% python3 -q
>>> import numpy as np
>>> import numpy.linalg as la
>>> np.set_printoptions(precision=3, suppress=True, linewidth=200)
>>> J = np.load("arr.npy")
>>> print(J)
[[ -6.567   5.503  -7.646  -6.171   4.028  14.623]
 [-15.708  -0.853  -6.868  -4.206  -3.515   8.678]
 [ 16.056   6.861   2.14   -0.212   9.213   2.37 ]
 [ -9.041  -8.908   2.906   3.918  -9.921 -10.801]
 [ 16.533   2.094   6.255   3.526   4.822  -6.889]
 [ 16.859   5.804   3.389   0.833   8.359  -0.14 ]
 [-17.184  -4.507  -4.602  -1.91   -7.198   2.787]
 [ 12.892   8.421  -0.654  -2.363  10.129   7.367]
 [ 14.699  -0.277   7.303   4.746   2.28  -10.138]
 [-17.171  -4.049  -4.968  -2.25   -6.767   3.637]
 [-12.841  -8.434   0.689   2.388 -10.133  -7.424]
 [-16.91   -5.697  -3.5    -0.929  -8.268   0.374]
 [ 17.108   5.101   4.08    1.438   7.743  -1.621]
 [-15.939  -6.966  -1.998   0.327  -9.291  -2.643]
 [ 14.223  -0.735   7.447   4.943   1.769 -10.685]
 [  5.24    8.731  -4.591  -4.958   9.098  12.956]
 [ 16.114   6.807   2.212  -0.153   9.172   2.229]
 [ 10.343  -3.566   7.886   5.878  -1.558 -13.459]]
>>> # rank 2
>>> la.matrix_rank(J, rtol=0.1)
np.int64(2)
>>> print(round(la.norm(J, 2) / la.norm(J), 3))
0.843
>>> np.argsort(-la.norm(J, axis=0).round(6), kind="stable")[:3]
array([0, 5, 4])
>>> U, sv, vt = la.svd(J)
>>> sv.round(3) + 0
array([71.532, 45.641,  0.   ,  0.   ,  0.   ,  0.   ])
>>> M2 = U[:, :2] @ np.diag(sv[:2]) @ vt[:2]
>>> la.matrix_rank(J, rtol=0.05)
np.int64(2)
>>> print(round(float(la.norm(J - M2, 2)), 3), np.round(sv[2], 3))
0.0 0.0
>>> M2 = np.array([[-1, -2, 2, 3, -3, 2, 1, 3],
...     [3, 2, -3, 3, 1, 2, 1, 3],
...     [-1, -1, 3, 3, 3, 3, -3, 3],
...     [-2, -3, -1, 3, -1, -1, 1, 3],
...     [0, 3, -3, -1, 2, 0, 2, 2],
...     [-1, -3, 2, 1, 3, 3, -1, 2],
...     [-2, -3, -1, 3, 3, 0, -1, 0],
...     [3, 0, -1, -1, 1, 0, -3, 0]])
>>> W2 = np.array([[0, 3, 3, 1, 2],
...     [2, 3, 2, 2, 0],
...     [1, 2, 0, 0, 0],
...     [2, 0, 0, 0, 2],
...     [3, 0, 3, 2, 1]])
>>> feats = np.block([[M2, np.array([[2, 1, 0, 0, 0],
...     [0, 2, 0, 1, 0],
...     [1, 1, 2, 0, 2],
...     [0, 2, 0, 2, 2],
...     [2, 0, 2, 2, 2],
...     [0, 1, 2, 2, 2],
...     [1, 1, 0, 1, 2],
...     [2, 2, 0, 0, 0]])], [np.zeros((5, 8)), W2]])
>>> feats
array([[-1., -2.,  2.,  3., -3.,  2.,  1.,  3.,  2.,  1.,  0.,  0.,  0.],
       [ 3.,  2., -3.,  3.,  1.,  2.,  1.,  3.,  0.,  2.,  0.,  1.,  0.],
       [-1., -1.,  3.,  3.,  3.,  3., -3.,  3.,  1.,  1.,  2.,  0.,  2.],
       [-2., -3., -1.,  3., -1., -1.,  1.,  3.,  0.,  2.,  0.,  2.,  2.],
       [ 0.,  3., -3., -1.,  2.,  0.,  2.,  2.,  2.,  0.,  2.,  2.,  2.],
       [-1., -3.,  2.,  1.,  3.,  3., -1.,  2.,  0.,  1.,  2.,  2.,  2.],
       [-2., -3., -1.,  3.,  3.,  0., -1.,  0.,  1.,  1.,  0.,  1.,  2.],
       [ 3.,  0., -1., -1.,  1.,  0., -3.,  0.,  2.,  2.,  0.,  0.,  0.],
       [ 0.,  0.,  0.,  0.,  0.,  0.,  0.,  0.,  0.,  3.,  3.,  1.,  2.],
       [ 0.,  0.,  0.,  0.,  0.,  0.,  0.,  0.,  2.,  3.,  2.,  2.,  0.],
       [ 0.,  0.,  0.,  0.,  0.,  0.,  0.,  0.,  1.,  2.,  0.,  0.,  0.],
       [ 0.,  0.,  0.,  0.,  0.,  0.,  0.,  0.,  2.,  0.,  0.,  0.,  2.],
       [ 0.,  0.,  0.,  0.,  0.,  0.,  0.,  0.,  3.,  0.,  3.,  2.,  1.]])
>>> x = np.array([0, 0, -3, 2, -3, -3, 3, 2, -2, 0, -3, -2, 0])
>>> rhs = feats @ x
>>> rhs
array([  8.,  13., -32.,  20.,  -3., -31.,  -7., -15., -11., -14.,  -2.,  -4., -19.])
>>> np.round(la.solve(feats.T, feats[9]), 3) + 0
array([0., 0., 0., 0., 0., 0., 0., 0., 0., 1., 0., 0., 0.])
>>> np.round(la.solve(feats, rhs), 3) + 0
array([ 0.,  0., -3.,  2., -3., -3.,  3.,  2., -2.,  0., -3., -2.,  0.])
>>> print(np.allclose(feats, feats.T))
False
>>> np.allclose(feats @ feats.T, feats.T @ feats)
False
>>> W2 = np.sign(np.array([[4, -8, -2, -9], [-5, -4, 8, 2], [8, -2, 2, -6], [9, -3, 6, -7]]))
>>> M2 = (np.tril(W2, -1) + np.eye(4)) @ (np.triu(W2, 1) + np.eye(4))
>>> ev = np.array([3, 1, 2, 2])
>>> arr = np.rint(M2 * ev @ la.inv(M2)) + 0
>>> arr
array([[ 5.,  1.,  1., -2.],
       [-4.,  1., -2.,  4.],
       [ 4.,  1.,  4., -4.],
       [ 4.,  1.,  2., -2.]])
>>> rng = np.random.default_rng(89544)
>>> z = rng.permutation(4)
>>> M2 = arr[:, z] * rng.choice([-1, 1], 4)
>>> print(M2)
[[-1. -1.  2. -5.]
 [-1.  2. -4.  4.]
 [-1. -4.  4. -4.]
 [-1. -2.  2. -4.]]
>>> U, _, vt = la.svd(arr.T @ M2)
>>> np.round(U @ vt, 3) + 0
array([[ 0.,  0.,  0., -1.],
       [-1.,  0.,  0.,  0.],
       [ 0., -1.,  0.,  0.],
       [ 0.,  0., -1.,  0.]])
>>> ev, V = la.eig(arr)
>>> np.sort(la.eigvals(la.inv(arr)))
array([0.333, 0.5  , 0.5  , 1.   ])
>>> np.round(arr @ V[:, 0] - ev[0] * V[:, 0], 3) + 0
array([0., 0., 0., 0.])
>>> print(ev)
[3. 1. 2. 2.]
>>> z = rng.permutation(4)
>>> z
array([0, 2, 3, 1])
>>> M2 = arr[z][:, z]
>>> np.allclose(M2, arr)
False
>>> np.diag(M2)
array([ 5.,  4., -2.,  1.])
>>> M2
array([[ 5.,  1., -2.,  1.],
       [ 4.,  4., -4.,  1.],
       [ 4.,  2., -2.,  1.],
       [-4., -2.,  4.,  1.]])
>>> np.trace(M2)
np.float64(8.0)
>>> round(float(la.det(M2)), 3), np.round(la.det(arr[z]), 3)
(12.0, np.float64(12.0))
>>> np.sort(np.abs(la.eigvals(M2)))
array([1., 2., 2., 3.])
>>> M2 = arr + rng.integers(-2, 3, (4, 3)) @ rng.integers(-2, 3, (3, 4))
>>> print(M2)
[[10. -2.  0.  0.]
 [ 0.  1. -7. 11.]
 [ 0.  9. -2. -2.]
 [ 8.  1.  0. -4.]]
>>> np.round(la.svd(M2 - arr, compute_uv=False), 3) + 0
array([11.766, 10.677,  4.535,  0.   ])
>>> la.matrix_rank(M2 - arr, tol=1e-8)
np.int64(3)
>>> M2 - arr
array([[ 5., -3., -1.,  2.],
       [ 4.,  0., -5.,  7.],
       [-4.,  8., -6.,  2.],
       [ 4.,  0., -2., -2.]])
>>> np.abs(M2 - arr).sum(axis=1)
array([11., 16., 20.,  8.])
>>> np.abs(np.diag(la.qr(J)[1])) > 1e-9
array([ True,  True, False, False, False, False])
>>> np.allclose(J[:-1].T @ la.lstsq(J[:-1].T, J[-1])[0], J[-1])
True
>>> np.round(np.trace(la.pinv(J) @ J), 3)
np.float64(2.0)
>>> E = np.loadtxt("test19.csv", delimiter=",")
>>> E
array([[0., 0., 1., 1., 0., 1., 1., 0., 0.],
       [0., 0., 0., 0., 1., 0., 0., 1., 1.],
       [1., 0., 0., 1., 0., 1., 0., 0., 0.],
       [1., 0., 1., 0., 0., 1., 1., 0., 0.],
       [0., 1., 0., 0., 0., 0., 0., 1., 1.],
       [1., 0., 1., 1., 0., 0., 0., 0., 0.],
       [1., 0., 0., 1., 0., 0., 0., 0., 0.],
       [0., 1., 0., 0., 1., 0., 0., 0., 1.],
       [0., 1., 0., 0., 1., 0., 0., 1., 0.]])
>>> # symmetric
>>> q, R = la.qr(E)
>>> np.round(q.T @ q, 3) + 0
array([[1., 0., 0., 0., 0., 0., 0., 0., 0.],
       [0., 1., 0., 0., 0., 0., 0., 0., 0.],
       [0., 0., 1., 0., 0., 0., 0., 0., 0.],
       [0., 0., 0., 1., 0., 0., 0., 0., 0.],
       [0., 0., 0., 0., 1., 0., 0., 0., 0.],
       [0., 0., 0., 0., 0., 1., 0., 0., 0.],
       [0., 0., 0., 0., 0., 0., 1., 0., 0.],
       [0., 0., 0., 0., 0., 0., 0., 1., 0.],
       [0., 0., 0., 0., 0., 0., 0., 0., 1.]])
>>> q.shape, R.shape
((9, 9), (9, 9))
>>> np.abs(np.diag(R))
array([2.   , 1.732, 1.414, 1.275, 1.291, 1.209, 0.459, 1.183, 1.134])
>>> abs(R[0, 0]), round(float(la.norm(E[:, 0])), 3)
(np.float64(2.0), 2.0)
